% ipython --no-banner

In [1]: import numpy as np

In [2]: np.set_printoptions(suppress=True, linewidth=120)

In [3]: def tidy(a):
   ...:     return np.round(a, 1) + 0
   ...: 

In [4]: mat = np.load("case2.npy")

In [5]: mat
Out[5]: 
array([[3, 0, 0, 0],
       [0, 2, 0, 0],
       [0, 0, 1, 0],
       [0, 0, 0, 1]])

In [6]: hat = np.triu(np.array([[0, 5, 0, 3], [1, 0, 3, 4], [2, 1, 2, 4], [1, 2, 0, 4]]), 1) + np.eye(4)

In [7]: A2 = hat @ mat @ np.linalg.inv(hat)

In [8]: A2
Out[8]: 
array([[  3.,  -5.,  15., -46.],
       [  0.,   2.,  -3.,   8.],
       [  0.,   0.,   1.,   0.],
       [  0.,   0.,   0.,   1.]])

In [9]: tidy(np.linalg.det(A2))
Out[9]: np.float64(6.0)

In [10]: np.trace(A2), np.trace(mat)
Out[10]: (np.float64(7.0), np.int64(7))

In [11]: ev, V = np.linalg.eigh(mat)

In [12]: x = np.array([2, -1, -3, -3])

In [13]: tidy(np.linalg.eigvalsh(mat[1:, 1:]))
Out[13]: array([1., 1., 2.])

In [14]: np.abs(mat).sum(axis=1).max(), np.abs(ev).max()
Out[14]: (np.int64(3), np.float64(3.0))

In [15]: tidy(x @ mat @ x / (x @ x)), ev[0], ev[-1]
Out[15]: (np.float64(1.4), np.float64(1.0), np.float64(3.0))

In [16]: (np.sign(V[:, -1].round(6)) == np.sign(V[0, -1].round(6))).astype(int)
Out[16]: array([1, 0, 0, 0])

In [17]: V * np.maximum(ev, 0) @ V.T
Out[17]: 
array([[3., 0., 0., 0.],
       [0., 2., 0., 0.],
       [0., 0., 1., 0.],
       [0., 0., 0., 1.]])

In [18]: tidy(V * np.sqrt(ev) @ V.T)
Out[18]: 
array([[1.7, 0. , 0. , 0. ],
       [0. , 1.4, 0. , 0. ],
       [0. , 0. , 1. , 0. ],
       [0. , 0. , 0. , 1. ]])

In [19]: data = np.load("test8.npy")

In [20]: data
Out[20]: 
array([[-0.2,  0.9,  2. ],
       [ 0.1,  1. ,  1.9],
       [ 0.1,  0.9,  1.9],
       [ 0. ,  1. ,  2. ],
       [ 0.1,  1.1,  1.9],
       [ 0.2,  0.9,  2. ],
       [ 0.1,  1. ,  2.1],
       [ 0. ,  1. ,  1.9],
       [ 2. , -1.9,  2. ],
       [ 2.2, -2. ,  1.9],
       [ 1.9, -2.1,  1.8],
       [ 2. , -1.9,  2.2],
       [ 2.1, -2. ,  2.2],
       [ 2.1, -2. ,  1.9],
       [ 1.9, -1.9,  2.1],
       [ 1.9, -2. ,  1.8],
       [ 0. , -0.9,  0. ],
       [ 0.1, -1. ,  0. ],
       [ 0.1, -1. , -0.3],
       [ 0. , -0.9,  0.1],
       [ 0.1, -0.9,  0. ],
       [ 0. , -1.1,  0.1],
       [ 0.1, -0.8,  0.1],
       [ 0. , -0.9,  0.1]])

In [21]: hat = data @ np.linalg.solve(data.T @ data, data.T)

In [22]: np.linalg.matrix_rank(np.eye(24) - hat)
Out[22]: np.int64(21)

In [23]: tidy(hat @ data[:, 0])
Out[23]: 
array([-0.2,  0.1,  0.1,  0. ,  0.1,  0.2,  0.1,  0. ,  2. ,  2.2,  1.9,  2. ,  2.1,  2.1,  1.9,  1.9,  0. ,  0.1,
        0.1,  0. ,  0.1,  0. ,  0.1,  0. ])

In [24]: tidy(np.linalg.eigvalsh(hat))
Out[24]: array([0., 0., 0., 0., 0., 0., 0., 0., 0., 0., 0., 0., 0., 0., 0., 0., 0., 0., 0., 0., 0., 1., 1., 1.])

In [25]: Xs = data - data.mean(axis=0)

In [26]: left, sv, Vt = np.linalg.svd(Xs, full_matrices=False)

In [27]: tidy(np.abs(Vt[-1]))
Out[27]: array([0.7, 0.5, 0.5])

In [28]: (np.sign(left[:, 0]) == np.sign(left[0, 0])).astype(int)
Out[28]: array([1, 1, 1, 1, 1, 1, 1, 1, 0, 0, 0, 0, 0, 0, 0, 0, 1, 1, 1, 1, 1, 1, 1, 1])

In [29]: tidy(sv)
Out[29]: array([7.1, 5.2, 0.5])

In [30]: feats = np.loadtxt("arr.csv", delimiter=",")

In [31]: tidy(feats)
Out[31]: 
array([[ 0. , -0.1,  0.1,  0.1,  0. ,  0.1],
       [-0.1,  0.2, -0.2, -0.2,  0.1, -0.2],
       [ 0.1, -0.2,  0.2,  0.2, -0.1,  0.2],
       [ 0.1, -0.2,  0.2,  0.2, -0.1,  0.2],
       [ 0. ,  0.1, -0.1, -0.1,  0. , -0.1],
       [ 0.1, -0.2,  0.2,  0.2, -0.1,  0.2]])

In [32]: [round(float(x), 1) for x in np.linalg.svd(feats, compute_uv=False)[:3]]
Out[32]: [1.0, 0.0, 0.0]

In [33]: np.linalg.matrix_rank(feats, rtol=0.1)
Out[33]: np.int64(1)

In [34]: E = np.load("mat.npy")

In [35]: E
Out[35]: 
array([[ 5, -5, -2,  0, -3, -1],
       [-1,  5, -5, -2,  0, -3],
       [-3, -1,  5, -5, -2,  0],
       [ 0, -3, -1,  5, -5, -2],
       [-2,  0, -3, -1,  5, -5],
       [-5, -2,  0, -3, -1,  5]])

In [36]: O, Rm = np.linalg.qr(E)

In [37]: tidy(O.T @ O)
Out[37]: 
array([[1., 0., 0., 0., 0., 0.],
       [0., 1., 0., 0., 0., 0.],
       [0., 0., 1., 0., 0., 0.],
       [0., 0., 0., 1., 0., 0.],
       [0., 0., 0., 0., 1., 0.],
       [0., 0., 0., 0., 0., 1.]])

In [38]: tidy(np.abs(np.diag(Rm)))
Out[38]: array([8. , 7.7, 7.3, 6.6, 6.6, 6.4])

In [39]: tidy(Rm)
Out[39]: 
array([[-8. ,  2.1,  1.7, -4.3,  1.8,  2.1],
       [ 0. , -7.7,  2.7,  0.6, -3.9,  2.4],
       [ 0. ,  0. , -7.3,  1.5,  0.9, -3.3],
       [ 0. ,  0. ,  0. , -6.6,  1.3,  0.2],
       [ 0. ,  0. ,  0. ,  0. , -6.6,  1.3],
       [ 0. ,  0. ,  0. ,  0. ,  0. , -6.4]])

In [40]: abs(Rm[0, 0]), tidy(np.linalg.norm(E[:, 0]))
Out[40]: (np.float64(8.0), np.float64(8.0))

In [41]: O.shape, Rm.shape
Out[41]: ((6, 6), (6, 6))

In [42]: tidy(O @ Rm)
Out[42]: 
array([[ 5., -5., -2.,  0., -3., -1.],
       [-1.,  5., -5., -2.,  0., -3.],
       [-3., -1.,  5., -5., -2.,  0.],
       [ 0., -3., -1.,  5., -5., -2.],
       [-2.,  0., -3., -1.,  5., -5.],
       [-5., -2.,  0., -3., -1.,  5.]])

In [43]: x = np.array([8, 2, 8, 2, 6, 3])

In [44]: a = np.maximum(E @ x, 0)

In [45]: a
Out[45]: array([0, 0, 0, 0, 0, 0])

In [46]: np.maximum(E @ x, 0) - np.maximum(-E @ x, 0)
Out[46]: array([ -7, -51,  -8, -40, -27, -41])

In [47]: A2 = np.linalg.inv(E)

In [48]: tidy(np.linalg.det(E) * np.linalg.det(A2))
Out[48]: np.float64(1.0)

In [49]: tidy(E @ A2)
Out[49]: 
array([[1., 0., 0., 0., 0., 0.],
       [0., 1., 0., 0., 0., 0.],
       [0., 0., 1., 0., 0., 0.],
       [0., 0., 0., 1., 0., 0.],
       [0., 0., 0., 0., 1., 0.],
       [0., 0., 0., 0., 0., 1.]])

In [50]: tidy(np.linalg.cond(E))
Out[50]: np.float64(2.2)

In [51]: tidy(np.linalg.inv(A2))
Out[51]: 
array([[ 5., -5., -2.,  0., -3., -1.],
       [-1.,  5., -5., -2.,  0., -3.],
       [-3., -1.,  5., -5., -2.,  0.],
       [ 0., -3., -1.,  5., -5., -2.],
       [-2.,  0., -3., -1.,  5., -5.],
       [-5., -2.,  0., -3., -1.,  5.]])

In [52]: G = E.T @ E

In [53]: tidy(np.linalg.svd(E, compute_uv=False) ** 2)
Out[53]: array([129., 129.,  36.,  36.,  27.,  27.])

In [54]: np.allclose(G, G.T)
Out[54]: True

In [55]: np.linalg.matrix_rank(G)
Out[55]: np.int64(6)

In [56]: np.trace(G), (E ** 2).sum()
Out[56]: (np.int64(384), np.int64(384))

In [57]: tidy(np.linalg.eigvalsh(G)[::-1])
Out[57]: array([129., 129.,  36.,  36.,  27.,  27.])

In [58]: A2 = np.array([[0, 0, 2, 0, 2],
    ...:     [2, 2, 0, 2, 2],
    ...:     [0, 1, 0, 2, 0],
    ...:     [2, 2, 1, 2, 0],
    ...:     [1, 1, 2, 1, 2]])

In [59]: A2[-1] = A2[0]

In [60]: W0 = A2 + 0.1 * np.eye(5)

In [61]: W0
Out[61]: 
array([[0.1, 0. , 2. , 0. , 2. ],
       [2. , 2.1, 0. , 2. , 2. ],
       [0. , 1. , 0.1, 2. , 0. ],
       [2. , 2. , 1. , 2.1, 0. ],
       [0. , 0. , 2. , 0. , 2.1]])

In [62]: f = np.array([1, 3, 1, -2, 3])

In [63]: A2 = W0 + np.outer(f, np.eye(5)[2])

In [64]: A2
Out[64]: 
array([[ 0.1,  0. ,  3. ,  0. ,  2. ],
       [ 2. ,  2.1,  3. ,  2. ,  2. ],
       [ 0. ,  1. ,  1.1,  2. ,  0. ],
       [ 2. ,  2. , -1. ,  2.1,  0. ],
       [ 0. ,  0. ,  5. ,  0. ,  2.1]])

In [65]: np.linalg.matrix_rank(A2 - W0)
Out[65]: np.int64(1)

In [66]: tidy(np.linalg.det(A2) / np.linalg.det(W0)), tidy(1 + np.linalg.solve(W0, f)[2])
Out[66]: (np.float64(2.2), np.float64(2.2))

In [67]: (W0 - W0.T) / 2
Out[67]: 
array([[ 0. , -1. ,  1. , -1. ,  1. ],
       [ 1. ,  0. , -0.5,  0. ,  1. ],
       [-1. ,  0.5,  0. ,  0.5, -1. ],
       [ 1. ,  0. , -0.5,  0. ,  0. ],
       [-1. , -1. ,  1. ,  0. ,  0. ]])

In [68]: W0.inv()
---------------------------------------------------------------------------
AttributeError                            Traceback (most recent call last)
Cell In[68], line 1
----> 1 W0.inv()

AttributeError: 'numpy.ndarray' object has no attribute 'inv'

In [69]: np.allclose(W0 @ W0.T, W0.T @ W0)
Out[69]: False

In [70]: np.allclose(W0, W0.T)
Out[70]: False

In [71]: tidy(np.sort(np.abs(np.linalg.eigvals(W0))))
Out[71]: array([0.1, 0.6, 1.8, 1.8, 5.4])

In [72]: m1 = np.load("layer17.npy")

In [73]: m1
Out[73]: 
array([[ 0, -1, -1,  2,  0],
       [ 2,  3,  3, -2,  2],
       [ 1,  3,  2,  3, -3],
       [ 0,  3,  3, -2,  0],
       [-2, -2,  3,  1,  3],
       [ 0,  1, -1, -2, -1]])

In [74]: x = np.array([-8, 4, -2, -8, -5])

In [75]: a = np.maximum(m1 @ x, 0)

In [76]: np.flatnonzero(a > 1e-9)
Out[76]: array([3, 5])

In [77]: m1 * (a > 1e-9)[:, None]
Out[77]: 
array([[ 0,  0,  0,  0,  0],
       [ 0,  0,  0,  0,  0],
       [ 0,  0,  0,  0,  0],
       [ 0,  3,  3, -2,  0],
       [ 0,  0,  0,  0,  0],
       [ 0,  1, -1, -2, -1]])

In [78]: m1.T @ a
Out[78]: array([  0,  93,  39, -98, -27])

In [79]: a
Out[79]: array([ 0,  0,  0, 22,  0, 27])

In [80]: np.maximum(m1 @ (3 * x), 0)
Out[80]: array([ 0,  0,  0, 66,  0, 81])

In [81]: tidy(np.linalg.norm(m1[2] - m1[4]))
Out[81]: np.float64(8.7)

In [82]: m1[2] @ m1[4]
Out[82]: np.int64(-8)

In [83]: tidy(np.linalg.norm(m1, axis=1))
Out[83]: array([2.4, 5.5, 5.7, 4.7, 5.2, 2.6])

In [84]: np.linalg.norm(m1, axis=1).argmax()
Out[84]: np.int64(2)

In [85]: A2 = np.array([[0, 0, 2], [1, 1, 2], [0, 0, 0]])

In [86]: W2 = np.array([[9, 6, 7, 9, 5],
    ...:     [1, 2, 2, 6, 1],
    ...:     [5, 5, 9, 1, 1],
    ...:     [3, 5, 4, 7, 5],
    ...:     [5, 8, 0, 3, 1]])

In [87]: X = np.block([[A2, np.zeros((3, 5))], [np.zeros((5, 3)), W2]])

In [88]: X
Out[88]: 
array([[0., 0., 2., 0., 0., 0., 0., 0.],
       [1., 1., 2., 0., 0., 0., 0., 0.],
       [0., 0., 0., 0., 0., 0., 0., 0.],
       [0., 0., 0., 9., 6., 7., 9., 5.],
       [0., 0., 0., 1., 2., 2., 6., 1.],
       [0., 0., 0., 5., 5., 9., 1., 1.],
       [0., 0., 0., 3., 5., 4., 7., 5.],
       [0., 0., 0., 5., 8., 0., 3., 1.]])

In [89]: np.linalg.cond(X) > 100
Out[89]: np.True_

In [90]: np.argsort(-np.linalg.norm(X, axis=0).round(6), kind="stable")[:3]
Out[90]: array([6, 4, 5])

In [91]: [round(float(x), 1) for x in np.linalg.svd(X, compute_uv=False)[:3]]
Out[91]: [23.8, 7.3, 6.2]
